% python3 -q
>>> import numpy as np
>>> np.set_printoptions(precision=1, suppress=True, linewidth=120, floatmode="fixed")
>>> tidy = lambda a: np.round(a, 1) + 0
>>> m1 = np.load("m.npy")
>>> m1
array([[-1.0,  1.0,  0.0,  0.0,  0.0],
       [ 0.0, -1.0,  1.0,  0.0,  0.0],
       [ 0.0,  0.0, -1.0,  1.0,  0.0],
       [ 0.0,  0.0,  0.0, -1.0,  1.0],
       [ 0.0,  0.0,  0.0,  0.0, -1.0]])
>>> # triangular, det is the product of the diagonal
>>> M2 = np.linalg.inv(m1)
>>> M2
array([[-1.0, -1.0, -1.0, -1.0, -1.0],
       [-0.0, -1.0, -1.0, -1.0, -1.0],
       [-0.0, -0.0, -1.0, -1.0, -1.0],
       [-0.0, -0.0, -0.0, -1.0, -1.0],
       [-0.0, -0.0, -0.0, -0.0, -1.0]])
>>> tidy(np.linalg.det(m1) * M2)
array([[1.0, 1.0, 1.0, 1.0, 1.0],
       [0.0, 1.0, 1.0, 1.0, 1.0],
       [0.0, 0.0, 1.0, 1.0, 1.0],
       [0.0, 0.0, 0.0, 1.0, 1.0],
       [0.0, 0.0, 0.0, 0.0, 1.0]])
>>> vec = np.array([1, 1, -2, 0, 0])
>>> rhs = m1 @ vec
>>> beta, lr = np.zeros(5), 1 / np.linalg.norm(m1, 2) ** 2
>>> for i in range(50):
...     beta -= lr * m1.T @ (m1 @ beta - rhs)
...     if i % 10 == 0: print(i, round(np.linalg.norm(m1 @ beta - rhs), 1))
... 
0 1.3
10 0.1
20 0.0
30 0.0
40 0.0
>>> tidy(beta)
array([ 1.0,  1.0, -2.0,  0.0,  0.0])
>>> rng = np.random.default_rng(28)
>>> z = rng.permutation(5)
>>> z
array([1, 3, 2, 4, 0])
>>> M2 = m1[z][:, z]
>>> print(np.allclose(M2, m1))
False
>>> tidy(np.linalg.det(M2)), tidy(np.linalg.det(m1[z]))
(np.float64(-1.0), np.float64(1.0))
>>> np.trace(M2)
np.float64(-5.0)
